$ ipython --no-banner

In [1]: import numpy as np

In [2]: from numpy import linalg as LA

In [3]: np.set_printoptions(suppress=True, linewidth=120)

In [4]: tidy = lambda a: np.round(a, 2) + 0

In [5]: M = np.array([[5.0, 4.0, 0.0, 0.0, 4.0, 0.0, 0.0],
   ...:     [4.0, 5.0, 0.0, 0.0, 4.0, 0.0, 0.0],
   ...:     [0.0, 0.0, 5.0, 0.0, 0.0, 0.0, 0.0],
   ...:     [0.0, 0.0, 0.0, 5.0, 0.0, 4.0, 4.0],
   ...:     [4.0, 4.0, 0.0, 0.0, 5.0, 0.0, 0.0],
   ...:     [0.0, 0.0, 0.0, 4.0, 0.0, 5.0, 4.0],
   ...:     [0.0, 0.0, 0.0, 4.0, 0.0, 4.0, 5.0]])

In [6]: vals, evecs = LA.eigh(M)

In [7]: print((vals > 1e-8).sum(), (vals < -1e-8).sum())
7 0

In [8]: print(tidy(vals))
[ 1.  1.  1.  1.  5. 13. 13.]

In [9]: print(np.allclose(M @ M.T, M.T @ M))
True

In [10]: print(tidy(np.abs(LA.eigvals(M)).max()))
13.0

In [11]: print(np.allclose(M, M.T))
True

In [12]: print(M @ M)
[[57. 56.  0.  0. 56.  0.  0.]
 [56. 57.  0.  0. 56.  0.  0.]
 [ 0.  0. 25.  0.  0.  0.  0.]
 [ 0.  0.  0. 57.  0. 56. 56.]
 [56. 56.  0.  0. 57.  0.  0.]
 [ 0.  0.  0. 56.  0. 57. 56.]
 [ 0.  0.  0. 56.  0. 56. 57.]]

In [13]: U, s, VT = LA.svd(M, full_matrices=False)

In [14]: print(tidy(np.sqrt((s ** 2).sum())), tidy(LA.norm(M)))
19.16 19.16

In [15]: print(np.allclose(U * s @ VT, M))
True

In [16]: print(tidy(U.T @ M @ VT.T))
[[13.  0.  0.  0.  0.  0.  0.]
 [ 0. 13.  0.  0.  0.  0.  0.]
 [ 0.  0.  5.  0.  0.  0.  0.]
 [ 0.  0.  0.  1.  0.  0.  0.]
 [ 0.  0.  0.  0.  1.  0.  0.]
 [ 0.  0.  0.  0.  0.  1.  0.]
 [ 0.  0.  0.  0.  0.  0.  1.]]

In [17]: print(tidy(s))
[13. 13.  5.  1.  1.  1.  1.]

In [18]: print(tidy(VT @ VT.T))
[[1. 0. 0. 0. 0. 0. 0.]
 [0. 1. 0. 0. 0. 0. 0.]
 [0. 0. 1. 0. 0. 0. 0.]
 [0. 0. 0. 1. 0. 0. 0.]
 [0. 0. 0. 0. 1. 0. 0.]
 [0. 0. 0. 0. 0. 1. 0.]
 [0. 0. 0. 0. 0. 0. 1.]]

In [19]: print((s > 1e-8).sum())
7

In [20]: print(tidy(U.T @ U))
[[1. 0. 0. 0. 0. 0. 0.]
 [0. 1. 0. 0. 0. 0. 0.]
 [0. 0. 1. 0. 0. 0. 0.]
 [0. 0. 0. 1. 0. 0. 0.]
 [0. 0. 0. 0. 1. 0. 0.]
 [0. 0. 0. 0. 0. 1. 0.]
 [0. 0. 0. 0. 0. 0. 1.]]

In [21]: print(tidy(np.cumsum(s ** 2) / np.sum(s ** 2)))
[0.46 0.92 0.99 0.99 0.99 1.   1.  ]

In [22]: J = np.load("case5.npy")

In [23]: print(J)
[[ -8  -2  17   1   0   5   7]
 [ -2 -14  -9   6  -1  -2  -8]
 [ 17  -9 -18   3  -8   8   9]
 [  1   6   3  12  18   5   2]
 [  0  -1  -8  18  -4  15  -3]
 [  5  -2   8   5  15  18  -5]
 [  7  -8   9   2  -3  -5  12]]

In [24]: # equal to its transpose

In [25]: rng = np.random.default_rng(58359)

In [26]: lab = rng.permutation(7)

In [27]: print(lab)
[0 2 4 1 5 6 3]

In [28]: Y = J[lab][:, lab]

In [29]: print(tidy(np.sort(np.abs(LA.eigvals(Y)))))
[ 4.75 13.86 15.33 18.43 24.16 35.34 36.85]

In [30]: print(np.diag(Y))
[ -8 -18  -4 -14  18  12  12]

In [31]: print(np.trace(Y))
-2

In [32]: vec = np.array([2, 2, 2, 1, 2, 3, 3])

In [33]: h = np.maximum(J @ vec, 0)

In [34]: print(np.maximum(J @ vec, 0) - np.maximum(-J @ vec, 0))
[ 51 -76  18  89  28  96  33]

In [35]: print(J.T @ h)
[ 698 -214 1651 2223 2687 2827  529]

In [36]: print(np.flatnonzero(h > 1e-9))
[0 2 3 4 5 6]

In [37]: print(tidy(np.tanh(J @ vec)))
[ 1. -1.  1.  1.  1.  1.  1.]

In [38]: Y = J[0, 0] * J[1:] - np.outer(J[1:, 0], J[0])

In [39]: print(Y)
[[   0  108  106  -46    8   26   78]
 [   0  106 -145  -41   64 -149 -191]
 [   0  -46  -41  -97 -144  -45  -23]
 [   0    8   64 -144   32 -120   24]
 [   0   26 -149  -45 -120 -169    5]
 [   0   78 -191  -23   24    5 -145]]

In [40]: print(tidy(J[:, 0] / J[0, 0]))
[ 1.    0.25 -2.12 -0.12  0.   -0.62 -0.88]

In [41]: print(LA.matrix_rank(Y), LA.matrix_rank(J))
6 7

In [42]: arr = np.load("data.npy")

In [43]: print(arr)
[[1 4 1 1 2 0 1 4 5 4]
 [4 1 4 1 1 2 0 1 4 5]
 [1 4 1 4 1 1 2 0 1 4]
 [1 1 4 1 4 1 1 2 0 1]
 [2 1 1 4 1 4 1 1 2 0]
 [0 2 1 1 4 1 4 1 1 2]
 [1 0 2 1 1 4 1 4 1 1]
 [4 1 0 2 1 1 4 1 4 1]
 [5 4 1 0 2 1 1 4 1 4]
 [4 5 4 1 0 2 1 1 4 1]]

In [44]: print(arr.sum(axis=0))
[23 23 19 16 17 17 16 19 23 23]

In [45]: arr[:, 10]
IndexError: index 10 is out of bounds for axis 1 with size 10


In [46]: print(arr.sum(axis=1))
[23 23 19 16 17 17 16 19 23 23]

In [47]: np.zeros(10, 10)
TypeError: Cannot interpret '10' as a data type


In [48]: Q, evecs = LA.qr(arr[:, :5])[0], LA.qr(arr[:, 5:])[0]

In [49]: s = LA.svd(Q.T @ evecs, compute_uv=False)

In [50]: print(tidy(s))
[0.96 0.93 0.65 0.35 0.18]

In [51]: print((s > 0.9).sum())
2

In [52]: lab = rng.permutation(10)

In [53]: Y = arr[:, lab] * rng.choice([-1, 1], 10)

In [54]: print(Y)
[[-5 -1 -1 -2 -4  1  1  0  4  4]
 [-4  0 -4 -1 -5  1  4  2  1  1]
 [-1 -2 -1 -1 -4  4  1  1  4  0]
 [ 0 -1 -1 -4 -1  1  4  1  1  2]
 [-2 -1 -2 -1  0  4  1  4  1  1]
 [-1 -4  0 -4 -2  1  1  1  2  1]
 [-1 -1 -1 -1 -1  1  2  4  0  4]
 [-4 -4 -4 -1 -1  2  0  1  1  1]
 [-1 -1 -5 -2 -4  0  1  1  4  4]
 [-4 -1 -4  0 -1  1  4  2  5  1]]

In [55]: U, _, VT = LA.svd(arr.T @ Y)

In [56]: print(tidy(U @ VT))
[[ 0.  0. -1.  0.  0.  0.  0.  0.  0.  0.]
 [ 0.  0.  0.  0.  0.  0.  0.  0.  1.  0.]
 [ 0.  0.  0.  0.  0.  0.  1.  0.  0.  0.]
 [ 0.  0.  0.  0.  0.  1.  0.  0.  0.  0.]
 [ 0.  0.  0. -1.  0.  0.  0.  0.  0.  0.]
 [ 0.  0.  0.  0.  0.  0.  0.  1.  0.  0.]
 [ 0. -1.  0.  0.  0.  0.  0.  0.  0.  0.]
 [ 0.  0.  0.  0.  0.  0.  0.  0.  0.  1.]
 [-1.  0.  0.  0.  0.  0.  0.  0.  0.  0.]
 [ 0.  0.  0.  0. -1.  0.  0.  0.  0.  0.]]

In [57]: print(tidy(LA.lstsq(arr, Y)[0]))
[[ 0.  0. -1.  0.  0.  0.  0.  0.  0.  0.]
 [ 0.  0.  0.  0.  0.  0.  0.  0.  1.  0.]
 [ 0.  0.  0.  0.  0.  0.  1.  0.  0.  0.]
 [ 0.  0.  0.  0.  0.  1.  0.  0.  0.  0.]
 [ 0.  0.  0. -1.  0.  0.  0.  0.  0.  0.]
 [ 0.  0.  0.  0.  0.  0.  0.  1.  0.  0.]
 [ 0. -1.  0.  0.  0.  0.  0.  0.  0.  0.]
 [ 0.  0.  0.  0.  0.  0.  0.  0.  0.  1.]
 [-1.  0.  0.  0.  0.  0.  0.  0.  0.  0.]
 [ 0.  0.  0.  0. -1.  0.  0.  0.  0.  0.]]

In [58]: data = np.loadtxt("mat.csv", delimiter=",")

In [59]: print(data)
[[2. 1. 0. 3. 0. 0. 3. 3. 2. 3. 2. 0. 2. 1. 3.]
 [0. 3. 3. 1. 0. 3. 1. 3. 2. 2. 3. 1. 3. 3. 0.]
 [0. 0. 1. 3. 1. 3. 0. 2. 3. 1. 3. 2. 2. 2. 2.]
 [2. 0. 2. 3. 3. 3. 2. 3. 3. 2. 0. 0. 1. 0. 2.]
 [1. 3. 3. 0. 3. 2. 0. 0. 1. 1. 0. 2. 3. 1. 0.]
 [0. 1. 0. 3. 0. 2. 3. 3. 1. 3. 0. 2. 2. 3. 3.]
 [3. 3. 1. 2. 2. 2. 0. 0. 1. 3. 0. 3. 1. 1. 1.]
 [0. 0. 2. 1. 1. 1. 3. 2. 3. 2. 3. 3. 0. 3. 2.]
 [2. 0. 1. 2. 3. 3. 3. 3. 0. 0. 3. 2. 1. 0. 3.]
 [0. 1. 1. 1. 3. 3. 1. 2. 0. 3. 0. 2. 0. 2. 1.]
 [1. 3. 2. 3. 3. 1. 0. 2. 0. 1. 2. 1. 1. 1. 3.]
 [2. 0. 1. 2. 3. 3. 3. 3. 0. 0. 3. 2. 1. 0. 3.]
 [1. 1. 1. 1. 1. 0. 3. 3. 3. 3. 3. 0. 3. 3. 3.]
 [2. 1. 1. 2. 0. 1. 0. 0. 3. 3. 2. 2. 0. 0. 0.]]

In [60]: w1 = np.array([[-2, 3],
    ...:     [5, -4],
    ...:     [-1, -5],
    ...:     [-2, 5],
    ...:     [-2, -1],
    ...:     [1, -1],
    ...:     [-3, -5],
    ...:     [4, 4],
    ...:     [-3, -1],
    ...:     [0, -4],
    ...:     [-4, 5],
    ...:     [3, -4],
    ...:     [-4, -4],
    ...:     [-5, 3],
    ...:     [3, 5]])

In [61]: coef = np.array([0, -4])

In [62]: H = np.maximum(data @ w1 + coef, 0)

In [63]: print(H)
[[ 0. 16.]
 [ 0.  0.]
 [ 0. 18.]
 [ 0.  0.]
 [ 0.  0.]
 [ 0.  0.]
 [ 2.  0.]
 [ 0.  0.]
 [ 0. 16.]
 [ 3.  0.]
 [ 3. 12.]
 [ 0. 16.]
 [ 0.  3.]
 [ 0.  0.]]

In [64]: print(tidy((H > 0).mean(axis=0)))
[0.21 0.43]

In [65]: print(LA.matrix_rank(H))
2

In [66]: cent = np.array([[-2, 0, 2], [3, -1, -2]])

In [67]: print((H @ cent).round(6).argmax(axis=1))
[0 0 0 0 0 0 2 0 0 2 0 0 0 0]

In [68]: vec = np.array([6, 7, -3, 1, -5, 9, -3])

In [69]: h = np.maximum(M @ vec, 0)

In [70]: print(np.flatnonzero(h > 1e-9))
[0 1 3 4 5 6]

In [71]: print(tidy(np.tanh(M @ vec)))
[ 1.  1. -1.  1.  1.  1.  1.]

In [72]: print(h)
[38. 39.  0. 29. 27. 37. 25.]

In [73]: U, s, VT = LA.svd(data)

In [74]: evecs = VT[:(s > 1e-8).sum()]

In [75]: vec = data[13] + 4 * data[2] + rng.integers(2) * np.eye(15)[7]

In [76]: print(vec)
[ 2.  1.  5. 14.  4. 13.  0.  8. 15.  7. 14. 10.  8.  8.  8.]

In [77]: print(tidy(np.diag(evecs.T @ evecs)))
[0.91 0.7  0.74 0.84 0.96 0.96 0.81 0.65 0.83 0.97 0.97 0.87 0.97 0.87 0.94]

In [78]: print(np.allclose(evecs.T @ evecs @ vec, vec))
True

In [79]: print(data.sum(axis=1))
[25. 28. 25. 26. 20. 26. 23. 26. 26. 20. 24. 26. 29. 17.]

In [80]: print(np.unravel_index(np.abs(data).argmax(), data.shape))
(np.int64(0), np.int64(3))

In [81]: print(data.sum(axis=0))
[16. 17. 19. 27. 23. 27. 22. 29. 22. 27. 24. 22. 20. 20. 26.]
